% ipython --no-banner

In [1]: import numpy as np

In [2]: from numpy import linalg as LA

In [3]: np.set_printoptions(precision=2, suppress=True, linewidth=200, legacy="1.25")

In [4]: tidy = lambda a: np.round(a, 2) + 0

In [5]: K = np.array([[1, 0, 0, 0, 0],
   ...:     [-2, 1, 0, 0, 0],
   ...:     [-3, 0, 1, 0, 0],
   ...:     [-2, 1, -1, 1, 0],
   ...:     [-2, -3, -3, -1, 1]])

In [6]: tidy(LA.det(K.T))
Out[6]: 1.0

In [7]: np.einsum("ij,ji->", K, K)
Out[7]: 5

In [8]: data = np.diag(3 * np.array([-1, -3, 0, -1])) + np.array([[3, 9, 5, 8], [8, 3, 4, 0], [4, 4, 6, 3], [8, 4, 0, 0]])

In [9]: data
Out[9]: 
array([[ 0,  9,  5,  8],
       [ 8, -6,  4,  0],
       [ 4,  4,  6,  3],
       [ 8,  4,  0, -3]])

In [10]: w, evecs = LA.eig(data)

In [11]: print(tidy(np.sort(LA.eigvals(LA.inv(data)))))
[-0.15 -0.08  0.07  0.53]

In [12]: tidy(np.sort(LA.eigvals(data.T)))
Out[12]: array([-12.94,  -6.5 ,   1.89,  14.55])

In [13]: tidy(data @ evecs[:, 0] - w[0] * evecs[:, 0])
Out[13]: array([0., 0., 0., 0.])

In [14]: x0 = np.array([8, 1, 0, 7])

In [15]: (data * x0).sum(axis=1)
Out[15]: array([65, 58, 57, 47])

In [16]: data * x0
Out[16]: 
array([[  0,   9,   0,  56],
       [ 64,  -6,   0,   0],
       [ 32,   4,   0,  21],
       [ 64,   4,   0, -21]])

In [17]: rng = np.random.default_rng(798)

In [18]: z = rng.permutation(4)

In [19]: print(z)
[0 3 2 1]

In [20]: out = data[z][:, z]

In [21]: print(np.diag(out))
[ 0 -3  6 -6]

In [22]: np.allclose(out, data)
Out[22]: False

In [23]: out
Out[23]: 
array([[ 0,  8,  5,  9],
       [ 8, -3,  0,  4],
       [ 4,  3,  6,  4],
       [ 8,  0,  4, -6]])

In [24]: mat = np.load("x.npy")

In [25]: mat
Out[25]: 
array([[ 1, -1, -1, -3,  2],
       [ 2,  2,  1, -2, -3],
       [-2, -2,  3,  3, -3],
       [-2,  1, -3,  2,  0],
       [ 1, -1,  0, -3,  1]])

In [26]: u = np.array([0, 5])

In [27]: np.array([np.convolve(row, u, "same") for row in mat])
Out[27]: 
array([[  0,   5,  -5,  -5, -15],
       [  0,  10,  10,   5, -10],
       [  0, -10, -10,  15,  15],
       [  0, -10,   5, -15,  10],
       [  0,   5,  -5,   0, -15]])

In [28]: (mat + mat.T) / 2
Out[28]: 
array([[ 1. ,  0.5, -1.5, -2.5,  1.5],
       [ 0.5,  2. , -0.5, -0.5, -2. ],
       [-1.5, -0.5,  3. ,  0. , -1.5],
       [-2.5, -0.5,  0. ,  2. , -1.5],
       [ 1.5, -2. , -1.5, -1.5,  1. ]])

In [29]: mat @ mat
Out[29]: 
array([[  9,  -6,   4, -16,  10],
       [  5,   1,   9,  -2,  -8],
       [-21,  -2,   0,  34, -10],
       [  2,  12, -12,  -1,   2],
       [  6,  -7,   7, -10,   6]])

In [30]: tidy(np.sort(np.abs(LA.eigvals(mat))))
Out[30]: array([0.27, 1.54, 3.19, 4.88, 4.88])

In [31]: np.allclose(mat @ mat.T, mat.T @ mat)
Out[31]: False

In [32]: LA.determinant(mat)
---------------------------------------------------------------------------
AttributeError                            Traceback (most recent call last)
Cell In[32], line 1
----> 1 LA.determinant(mat)

AttributeError: module 'numpy.linalg' has no attribute 'determinant'

In [33]: (mat - mat.T) / 2
Out[33]: 
array([[ 0. , -1.5,  0.5, -0.5,  0.5],
       [ 1.5,  0. ,  1.5, -1.5, -1. ],
       [-0.5, -1.5,  0. ,  3. , -1.5],
       [ 0.5,  1.5, -3. ,  0. ,  1.5],
       [-0.5,  1. ,  1.5, -1.5,  0. ]])

In [34]: print(np.allclose(mat, mat.T))
False

In [35]: print(LA.matrix_power(mat, 2))
[[  9  -6   4 -16  10]
 [  5   1   9  -2  -8]
 [-21  -2   0  34 -10]
 [  2  12 -12  -1   2]
 [  6  -7   7 -10   6]]

In [36]: LA.matrix_rank(mat, rtol=0.1)
Out[36]: 4

In [37]: tidy(LA.norm(mat, 2) / LA.norm(mat))
Out[37]: 0.73

In [38]: print(np.argsort(-LA.norm(mat, axis=0).round(6), kind="stable")[:3])
[3 4 2]

In [39]: print(round(np.log10(LA.cond(mat))))
2

In [40]: Uu, sig = LA.svd(mat)
---------------------------------------------------------------------------
ValueError                                Traceback (most recent call last)
Cell In[40], line 1
----> 1 Uu, sig = LA.svd(mat)

ValueError: too many values to unpack (expected 2)

In [41]: Uu, sig, Vh = LA.svd(mat, full_matrices=False)

In [42]: (sig > 1e-8).sum()
Out[42]: 5

In [43]: tidy(Uu.T @ Uu)
Out[43]: 
array([[1., 0., 0., 0., 0.],
       [0., 1., 0., 0., 0.],
       [0., 0., 1., 0., 0.],
       [0., 0., 0., 1., 0.],
       [0., 0., 0., 0., 1.]])

In [44]: tidy(Vh @ Vh.T)
Out[44]: 
array([[1., 0., 0., 0., 0.],
       [0., 1., 0., 0., 0.],
       [0., 0., 1., 0., 0.],
       [0., 0., 0., 1., 0.],
       [0., 0., 0., 0., 1.]])

In [45]: tidy(np.sqrt((sig ** 2).sum())), tidy(LA.norm(mat))
Out[45]: (10.15, 10.15)

In [46]: tidy(np.abs(Vh[0]))
Out[46]: array([0.41, 0.08, 0.27, 0.75, 0.44])

In [47]: arr = np.load("mat.npy")

In [48]: arr
Out[48]: 
array([[ 7,  3,  0, -1, -1],
       [ 0, 30,  2, -1,  2],
       [-1, -3, 19,  0, -3],
       [ 1,  3, -1, 17,  2],
       [-3, -2,  2,  2, 20]])

In [49]: cov = arr.T @ arr

In [50]: (arr @ arr.T).shape
Out[50]: (5, 5)

In [51]: np.allclose(cov, cov.T)
Out[51]: True

In [52]: tidy(LA.svd(arr, compute_uv=False) ** 2)
Out[52]: array([934.57, 460.34, 370.63, 263.82,  44.64])

In [53]: cov
Out[53]: 
array([[ 60,  33, -26,   4, -62],
       [ 33, 931,  -4,  14,  32],
       [-26,  -4, 370, -15, -15],
       [  4,  14, -15, 295,  73],
       [-62,  32, -15,  73, 418]])

In [54]: z = rng.permutation(5)

In [55]: z
Out[55]: array([4, 2, 1, 3, 0])

In [56]: out = cov[z][:, z]

In [57]: np.diag(out)
Out[57]: array([418, 370, 931, 295,  60])

In [58]: print(np.allclose(out, cov))
False

In [59]: out
Out[59]: 
array([[418, -15,  32,  73, -62],
       [-15, 370,  -4, -15, -26],
       [ 32,  -4, 931,  14,  33],
       [ 73, -15,  14, 295,   4],
       [-62, -26,  33,   4,  60]])

In [60]: np.trace(out)
Out[60]: 2074

In [61]: O, Rm = LA.qr(arr)

In [62]: np.trace(O @ O.T)
Out[62]: 5.0

In [63]: tidy(abs(Rm[0, 0])), tidy(LA.norm(arr[:, 0]))
Out[63]: (7.75, 7.75)

In [64]: np.allclose(Rm.T @ Rm, arr.T @ arr)
Out[64]: True

In [65]: print(tidy(O @ Rm))
[[ 7.  3.  0. -1. -1.]
 [ 0. 30.  2. -1.  2.]
 [-1. -3. 19.  0. -3.]
 [ 1.  3. -1. 17.  2.]
 [-3. -2.  2.  2. 20.]]

In [66]: tidy(O.T @ O)
Out[66]: 
array([[1., 0., 0., 0., 0.],
       [0., 1., 0., 0., 0.],
       [0., 0., 1., 0., 0.],
       [0., 0., 0., 1., 0.],
       [0., 0., 0., 0., 1.]])

In [67]: A = np.load("case14.npy")

In [68]: print(A)
[[ 0.  3.  0.  0.]
 [ 0. -3.  0.  0.]
 [ 9.  6. -3. -3.]
 [ 0.  3.  0.  0.]]

In [69]: u, g = A[2], A[0]

In [70]: u @ u
Out[70]: 135.0

In [71]: u @ g
Out[71]: 18.0

In [72]: p = (u @ g) / (u @ u) * u

In [73]: g - p
Out[73]: array([-1.2,  2.2,  0.4,  0.4])

In [74]: def softmax(z):
    ...:     e = np.exp(z - z.max(axis=-1, keepdims=True))
    ...:     return e / e.sum(axis=-1, keepdims=True)
    ...: 

In [75]: tidy(softmax(A[1]))
Out[75]: array([0.33, 0.02, 0.33, 0.33])

In [76]: print(tidy(softmax(A[1] + 4)))
[0.33 0.02 0.33 0.33]

In [77]: tidy(softmax(10 * A[1]))
Out[77]: array([0.33, 0.  , 0.33, 0.33])

In [78]: S = A @ A.T / np.sqrt(4)

In [79]: tidy(softmax(S)[1] @ A)
Out[79]: array([ 0., -3.,  0.,  0.])

In [80]: cov = A.T @ A

In [81]: print(np.allclose(cov, cov.T))
True

In [82]: tidy(LA.svd(A, compute_uv=False) ** 2)
Out[82]: array([143.35,  18.65,   0.  ,   0.  ])

In [83]: print((A @ A.T).shape)
(4, 4)

In [84]: np.diag(cov)
Out[84]: array([81., 63.,  9.,  9.])

In [85]: u = np.array([2, 2])

In [86]: np.cross(A[1, :3], A[3, :3])
Out[86]: array([-0.,  0.,  0.])

In [87]: np.convolve(A[1], u)
Out[87]: array([ 0., -6., -6.,  0.,  0.])

In [88]: F = np.array([[0, 2, 3, 2, 2],
    ...:     [1, 1, 1, 0, 3],
    ...:     [2, 2, 0, 2, 3],
    ...:     [2, 2, 1, 1, 1],
    ...:     [0, 2, 0, 1, 1]])

In [89]: F
Out[89]: 
array([[0, 2, 3, 2, 2],
       [1, 1, 1, 0, 3],
       [2, 2, 0, 2, 3],
       [2, 2, 1, 1, 1],
       [0, 2, 0, 1, 1]])

In [90]: proj = np.triu(np.array([[2, 2, 0, 0, 2],
    ...:     [2, 2, 1, 0, 0],
    ...:     [-1, 1, -1, 3, -3],
    ...:     [0, -3, 0, -2, 0],
    ...:     [-2, -1, 0, 1, 1]]), 1) + np.eye(5)

In [91]: out = proj @ F @ LA.inv(proj)

In [92]: LA.matrix_rank(out)
Out[92]: 5

In [93]: print(tidy(np.poly(out)))
[  1.  -3. -20. -13.  27.  56.]

In [94]: np.trace(out), np.trace(F)
Out[94]: (3.0, 3)

In [95]: u = np.array([-2, -1, -1, 2, 0])

In [96]: out = F + np.outer(u, np.eye(5)[1])

In [97]: LA.matrix_rank(LA.inv(out) - LA.inv(F), tol=1e-8)
Out[97]: 1

In [98]: tidy(LA.det(out) / LA.det(F)), tidy(1 + LA.solve(F, u)[1])
Out[98]: (2.0, 2.0)

In [99]: u = np.array([-5, -2, 3])

In [100]: m1 = u[np.abs(np.subtract.outer(np.arange(3), np.arange(3)))]

In [101]: m1
Out[101]: 
array([[-5, -2,  3],
       [-2, -5, -2],
       [ 3, -2, -5]])

In [102]: u = np.array([-3, 8, -5])

In [103]: out = m1 + np.outer(u, np.eye(3)[2])

In [104]: LA.matrix_rank(out - m1)
Out[104]: 1

In [105]: LA.matrix_rank(LA.inv(out) - LA.inv(m1), tol=1e-8)
Out[105]: 1

In [106]: tidy(LA.det(out) / LA.det(m1)), tidy(1 + LA.solve(m1, u)[2])
Out[106]: (19.13, 19.13)

In [107]: out
Out[107]: 
array([[ -5.,  -2.,   0.],
       [ -2.,  -5.,   6.],
       [  3.,  -2., -10.]])

In [108]: print(tidy(LA.svd(out, compute_uv=False)))
[12.38  6.12  4.04]

In [109]: out.sum(axis=1)
Out[109]: array([-7., -1., -9.])

In [110]: print(np.count_nonzero(out))
8

In [111]: np.abs(out).max()
Out[111]: 10.0

In [112]: np.diff(out, axis=0)
Out[112]: 
array([[  3.,  -3.,   6.],
       [  5.,   3., -16.]])

In [113]: out[3]
---------------------------------------------------------------------------
IndexError                                Traceback (most recent call last)
Cell In[113], line 1
----> 1 out[3]

IndexError: index 3 is out of bounds for axis 0 with size 3

In [114]: print(tidy(out.mean(axis=0)))
[-1.33 -3.   -1.33]

In [115]: out - out[0]
Out[115]: 
array([[  0.,   0.,   0.],
       [  3.,  -3.,   6.],
       [  8.,   0., -10.]])

In [116]: tidy(LA.norm(out))
Out[116]: 14.39

In [117]: np.unravel_index(np.abs(out).argmax(), out.shape)
Out[117]: (2, 2)

In [118]: print(out.sum(axis=0))
[-4. -9. -4.]

In [119]: w, evecs = LA.eig(m1)

In [120]: tidy(np.sort(LA.eigvals(m1 @ m1)))
Out[120]: array([ 0.09, 44.91, 64.  ])

In [121]: tidy(np.sort(LA.eigvals(m1.T)))
Out[121]: array([-8. , -6.7, -0.3])

In [122]: out = m1[0, 0] * m1[1:] - np.outer(m1[1:, 0], m1[0])

In [123]: out
Out[123]: 
array([[ 0, 21, 16],
       [ 0, 16, 16]])

In [124]: np.flatnonzero(~out.round(6).any(axis=1))
Out[124]: array([], dtype=int64)

In [125]: print(LA.matrix_rank(out), LA.matrix_rank(m1))
2 3

In [126]: W0 = np.load("m.npy")

In [127]: W0
Out[127]: 
array([[ 2.21, -0.06,  8.35,  9.57],
       [-3.24, -4.69,  0.85,  4.53],
       [ 2.48,  1.49, 10.29, 10.49],
       [ 0.84,  2.61,  9.26, 10.23],
       [ 4.47,  0.91, 11.2 , 11.19],
       [-2.57, -1.72,  2.16,  6.35],
       [-5.46, -2.8 ,  0.93,  4.37],
       [ 0.32, -1.67,  4.91,  7.83],
       [ 8.1 ,  4.9 , 18.4 , 15.  ],
       [ 0.03,  4.48, 12.64, 10.75],
       [ 1.  , -2.  ,  6.27,  8.  ]])

In [128]: Xc = W0 - W0.mean(axis=0)

In [129]: evecs = LA.svd(Xc)[2][:3]

In [130]: out = Xc - Xc @ evecs.T @ evecs

In [131]: print(tidy(LA.norm(out) / LA.norm(Xc)))
0.0

In [132]: tidy((Xc @ evecs.T).std(axis=0))
Out[132]: array([7.31, 1.76, 0.52])
